$ python -q
>>> import numpy as np
>>> from numpy import linalg as LA
>>> np.set_printoptions(precision=1, suppress=True, linewidth=100, legacy="1.25")
>>> def tidy(a):
...     return np.round(a, 1) + 0
... 
>>> E = np.array([[0, 1, 1, 0, 1],
...     [0, 0, 0, 0, 0],
...     [0, 1, 0, 2, 0],
...     [0, 1, 1, 0, 1],
...     [0, 2, 2, 2, 2],
...     [2, 0, 2, 1, 0],
...     [3, 2, 2, 5, 1],
...     [2, 1, 3, 3, 1],
...     [0, 0, 0, 0, 0],
...     [0, 0, 0, 0, 0],
...     [0, 0, 0, 0, 0],
...     [0, 1, 1, 2, 1]])
>>> print(E)
[[0 1 1 0 1]
 [0 0 0 0 0]
 [0 1 0 2 0]
 [0 1 1 0 1]
 [0 2 2 2 2]
 [2 0 2 1 0]
 [3 2 2 5 1]
 [2 1 3 3 1]
 [0 0 0 0 0]
 [0 0 0 0 0]
 [0 0 0 0 0]
 [0 1 1 2 1]]
>>> labels = E[:, 4] > np.median(E[:, 4])
>>> u = E[labels].mean(axis=0) - E[~labels].mean(axis=0)
>>> print(((E - E.mean(axis=0)) @ u > 0).astype(int))
[0 0 0 0 1 1 1 1 0 0 0 1]
>>> print(tidy((((E - E.mean(axis=0)) @ u > 0) == labels).mean()))
0.8
>>> C2 = np.cov(E, rowvar=False)
>>> print(tidy(LA.eigvalsh(C2)[::-1]))
[4.4 0.8 0.6 0.1 0. ]
>>> print(C2.shape)
(5, 5)
>>> print(tidy(np.polyfit(E[:, 0], E[:, 1], 1)))
[0.2 0.6]
>>> print(tidy(C2))
[[1.2 0.2 0.8 1.3 0.1]
 [0.2 0.6 0.5 0.9 0.4]
 [0.8 0.5 1.1 1.1 0.5]
 [1.3 0.9 1.1 2.6 0.5]
 [0.1 0.4 0.5 0.5 0.4]]
>>> th = np.radians(30)
>>> r_ = np.eye(5)
>>> r_[4, 4] = r_[0, 0] = np.cos(th)
>>> r_[4, 0], r_[0, 4] = -np.sin(th), np.sin(th)
>>> print(tidy(r_))
[[ 0.9  0.   0.   0.   0.5]
 [ 0.   1.   0.   0.   0. ]
 [ 0.   0.   1.   0.   0. ]
 [ 0.   0.   0.   1.   0. ]
 [-0.5  0.   0.   0.   0.9]]
>>> B = E @ r_.T
>>> print(np.allclose(E @ E.T, B @ B.T))
True
>>> print(np.allclose(LA.norm(E, axis=1), LA.norm(B, axis=1)))
True
>>> print(tidy(LA.svd(E, compute_uv=False)), tidy(LA.svd(B, compute_uv=False)))
[9.6 3.2 2.6 0.9 0.4] [9.6 3.2 2.6 0.9 0.4]
>>> print(tidy(LA.det(r_)), tidy(np.trace(r_)))
1.0 4.7
>>> print(tidy(B))
[[ 0.5  1.   1.   0.   0.9]
 [ 0.   0.   0.   0.   0. ]
 [ 0.   1.   0.   2.   0. ]
 [ 0.5  1.   1.   0.   0.9]
 [ 1.   2.   2.   2.   1.7]
 [ 1.7  0.   2.   1.  -1. ]
 [ 3.1  2.   2.   5.  -0.6]
 [ 2.2  1.   3.   3.  -0.1]
 [ 0.   0.   0.   0.   0. ]
 [ 0.   0.   0.   0.   0. ]
 [ 0.   0.   0.   0.   0. ]
 [ 0.5  1.   1.   2.   0.9]]
